$ python -q
>>> import numpy as np
>>> import numpy.linalg as la
>>> np.set_printoptions(precision=1, suppress=True, linewidth=100, legacy="1.25")
>>> tidy = lambda a: np.round(a, 1) + 0
>>> K = np.array([[0, -8, 0], [-3, 0, 0], [0, 0, 1]])
>>> K
array([[ 0, -8,  0],
       [-3,  0,  0],
       [ 0,  0,  1]])
>>> ev, evecs = la.eig(K)
>>> tidy(np.sort(la.eigvals(K @ K)))
array([ 1., 24., 24.])
>>> vec = np.array([4, 5, 0])
>>> y = K @ vec
>>> b, lr = np.zeros(3), 1 / la.norm(K, 2) ** 2
>>> for i in range(4):
...     b -= lr * K.T @ (K @ b - y)
...     if i % 1 == 0: print(i, round(la.norm(K @ b - y), 1))
... 
0 10.3
1 8.9
2 7.6
3 6.5
>>> tidy(b)
array([1.8, 5. , 0. ])
>>> f, r1 = K[0], K[1]
>>> f @ f
64
>>> pr = (f @ r1) / (f @ f) * f
>>> la.matrix_rank(np.outer(f, r1))
1
>>> tidy(la.norm(f + r1) ** 2 + la.norm(f - r1) ** 2)
146.0
>>> (r1 - pr) @ f
0.0
>>> f = np.array([1, -1, 3])
>>> A2 = K + np.outer(f, np.eye(3)[1])
>>> la.matrix_rank(A2 - K)
1
>>> A2
array([[ 0., -7.,  0.],
       [-3., -1.,  0.],
       [ 0.,  3.,  1.]])
>>> arr = np.array([[0, -4, 0, -3], [4, 0, -6, -4], [0, 6, 0, 1], [3, 4, -1, 0]])
>>> A2 = np.array([[3, 1, 3], [3, 1, 2], [0, 3, 2], [2, 0, 0]])
>>> A2.T @ arr.T
array([[-18,   4,  20,  21],
       [ -4, -14,   6,   4],
       [ -8,   0,  12,  15]])
>>> A2 = arr / np.sqrt((arr ** 2).mean(axis=1, keepdims=True))
>>> la.matrix_rank(A2) == la.matrix_rank(arr)
True
>>> tidy(arr - arr.mean(axis=1, keepdims=True))
array([[ 1.8, -2.2,  1.8, -1.2],
       [ 5.5,  1.5, -4.5, -2.5],
       [-1.8,  4.2, -1.8, -0.8],
       [ 1.5,  2.5, -2.5, -1.5]])
>>> A2 = la.inv(arr)
>>> np.allclose(A2, arr.T)
False
>>> tidy(la.det(arr) * la.det(A2))
1.0
>>> tidy(A2)
array([[ 0. , -0.1, -0.3,  0.4],
       [ 0.1,  0. ,  0.2,  0. ],
       [ 0.3, -0.2,  0. ,  0.3],
       [-0.4,  0. , -0.3,  0. ]])
>>> tidy(la.det(arr) * A2)
array([[  0., -14., -56.,  84.],
       [ 14.,   0.,  42.,   0.],
       [ 56., -42.,   0.,  56.],
       [-84.,   0., -56.,   0.]])
>>> m1 = np.load("x.npy")
>>> m1
array([[ 0.2, -0.8, -0.3],
       [ 1. , -0.5,  1.7],
       [ 1. , -1.1, -0.7]])
>>> f = np.array([0, 1, 0])
>>> A2 = m1 + np.outer(f, np.eye(3)[0])
>>> tidy(la.det(A2) / la.det(m1)), tidy(1 + la.solve(m1, f)[0])
(1.2, 1.2)
>>> la.matrix_rank(la.inv(A2) - la.inv(m1), tol=1e-8)
1
>>> rng = np.random.default_rng(50)
>>> labels = rng.permutation(3)
>>> A2 = m1[:, labels] * rng.choice([-1, 1], 3)
>>> A2
array([[ 0.2, -0.3, -0.8],
       [ 1. ,  1.7, -0.5],
       [ 1. , -0.7, -1.1]])
>>> left, _, vt = la.svd(m1.T @ A2)
>>> tidy(left @ vt)
array([[1., 0., 0.],
       [0., 0., 1.],
       [0., 1., 0.]])
>>> tidy(la.lstsq(m1, A2)[0])
array([[1., 0., 0.],
       [0., 0., 1.],
       [0., 1., 0.]])
>>> tidy(np.poly(A2))
array([ 1. , -0.8, -1. , -1.3])
>>> np.kron(np.eye(2, dtype=int), A2)
array([[ 0.2, -0.3, -0.8,  0. , -0. , -0. ],
       [ 1. ,  1.7, -0.5,  0. ,  0. , -0. ],
       [ 1. , -0.7, -1.1,  0. , -0. , -0. ],
       [ 0. , -0. , -0. ,  0.2, -0.3, -0.8],
       [ 0. ,  0. , -0. ,  1. ,  1.7, -0.5],
       [ 0. , -0. , -0. ,  1. , -0.7, -1.1]])
>>> tidy(la.eigvals(A2))
array([-0.5+0.7j, -0.5-0.7j,  1.8+0.j ])
>>> tidy(np.einsum("ij,ji->", A2, A2))
2.6
>>> tidy(la.det(A2.T))
1.3
>>> tidy(la.det(A2[::-1]))
-1.3
>>> tidy(np.einsum("ii->", A2))
0.8
>>> A2 = np.array([[0, 2, 2, -2], [-2, 1, 2, 2], [-2, -2, -2, -2]])
>>> E = A2.T @ A2
>>> E
array([[ 8,  2,  0,  0],
       [ 2,  9, 10,  2],
       [ 0, 10, 12,  4],
       [ 0,  2,  4, 12]])
>>> left, sv, vt = la.svd(E)
>>> np.argmax(sv[:-1] / (sv[1:] + 1e-6)) + 1
3
>>> A2 = left[:, :3] @ np.diag(sv[:3]) @ vt[:3]
>>> tidy(np.abs(E - A2).max())
0.0
>>> tidy(A2)
array([[ 8.,  2.,  0.,  0.],
       [ 2.,  9., 10.,  2.],
       [ 0., 10., 12.,  4.],
       [ 0.,  2.,  4., 12.]])
>>> labels = rng.permutation(4)
>>> labels
array([3, 2, 0, 1])
>>> A2 = E[labels][:, labels]
>>> np.trace(A2)
41
>>> np.allclose(A2, E)
False
>>> np.diag(A2)
array([12, 12,  8,  9])
>>> A2
array([[12,  4,  0,  2],
       [ 4, 12,  0, 10],
       [ 0,  0,  8,  2],
       [ 2, 10,  2,  9]])
>>> tidy(la.det(A2)), tidy(la.det(E[labels]))
(0.0, 0.0)
>>> np.einsum("ii->", m1)
-1.0
>>> tidy(la.eigvals(m1))
array([-0.5+0.j , -0.3+1.7j, -0.3-1.7j])
>>> tidy(la.det(m1[::-1]))
1.3
>>> left, sv, vt = la.svd(E)
>>> evecs = vt[:(sv > 1e-8).sum()]
>>> vec = E[3] + 4 * E[2] + rng.integers(2) * np.eye(4)[1]
>>> vec
array([ 0., 43., 52., 28.])
>>> tidy(la.norm(vec - evecs.T @ evecs @ vec))
0.7
>>> tidy(evecs.T @ evecs)
array([[ 1. ,  0.1, -0.1,  0. ],
       [ 0.1,  0.5,  0.5, -0.1],
       [-0.1,  0.5,  0.6,  0.1],
       [ 0. , -0.1,  0.1,  1. ]])
>>> la.matrix_rank(np.vstack([E, vec]))
4
>>> ev, evecs = la.eigh(E)
>>> vec = np.array([2, -9, 6, 0])
>>> (np.sign(evecs[:, -1].round(6)) == np.sign(evecs[0, -1].round(6))).astype(int)
array([1, 1, 1, 1])
>>> tidy(la.eigvalsh(E[1:, 1:]))
array([ 0.3, 10.3, 22.4])
>>> vec @ E @ vec
41
>>> data = np.load("out7.npy")
>>> data
array([[ 0.5,  0.5],
       [ 0.4, -0.5],
       [ 0.5, -0.4],
       [-0.6,  0.6]])
>>> vec = np.array([-2, -3])
>>> y = data @ vec
>>> b, lr = np.zeros(2), 1 / la.norm(data, 2) ** 2
>>> for i in range(30):
...     b -= lr * data.T @ (data @ b - y)
...     if i % 5 == 0: print(i, round(la.norm(data @ b - y), 1))
... 
0 1.7
5 0.2
10 0.0
15 0.0
20 0.0
25 0.0
>>> tidy(la.cond(data))
1.7
>>> tidy(b)
array([-2., -3.])
>>> P = data @ la.solve(data.T @ data, data.T)
>>> tidy(la.eigvalsh(P))
array([0., 0., 1., 1.])
>>> tidy(P @ data[:, 0])
array([ 0.5,  0.4,  0.5, -0.6])
>>> tidy(P)
array([[ 1. , -0.1,  0.1,  0. ],
       [-0.1,  0.3,  0.3, -0.4],
       [ 0.1,  0.3,  0.3, -0.4],
       [ 0. , -0.4, -0.4,  0.5]])
>>> tidy(np.diag(P))
array([1. , 0.3, 0.3, 0.5])
>>> la.matrix_rank(np.eye(4) - P)
2
>>> vec = np.array([0, -1])
>>> y = data @ vec
>>> tidy(la.lstsq(data, y)[0])
array([ 0., -1.])
>>> tidy(la.solve(data.T @ data, data.T @ y))
array([ 0., -1.])
>>> y = y + 0.1 * rng.normal(size=4)
>>> tidy(y)
array([-0.5,  0.6,  0.5, -0.6])
>>> b, *_ = la.lstsq(data, y)
>>> tidy(data.T @ (y - data @ b))
array([0., 0.])
>>> [round(float(la.norm(la.solve(data.T @ data + lam * np.eye(2), data.T @ y))), 2) for lam in (0, 1, 10, 100)]
[1.05, 0.52, 0.11, 0.01]
>>> tidy(la.norm(y - data @ b))
0.1
>>> b.round()
array([ 0., -1.])
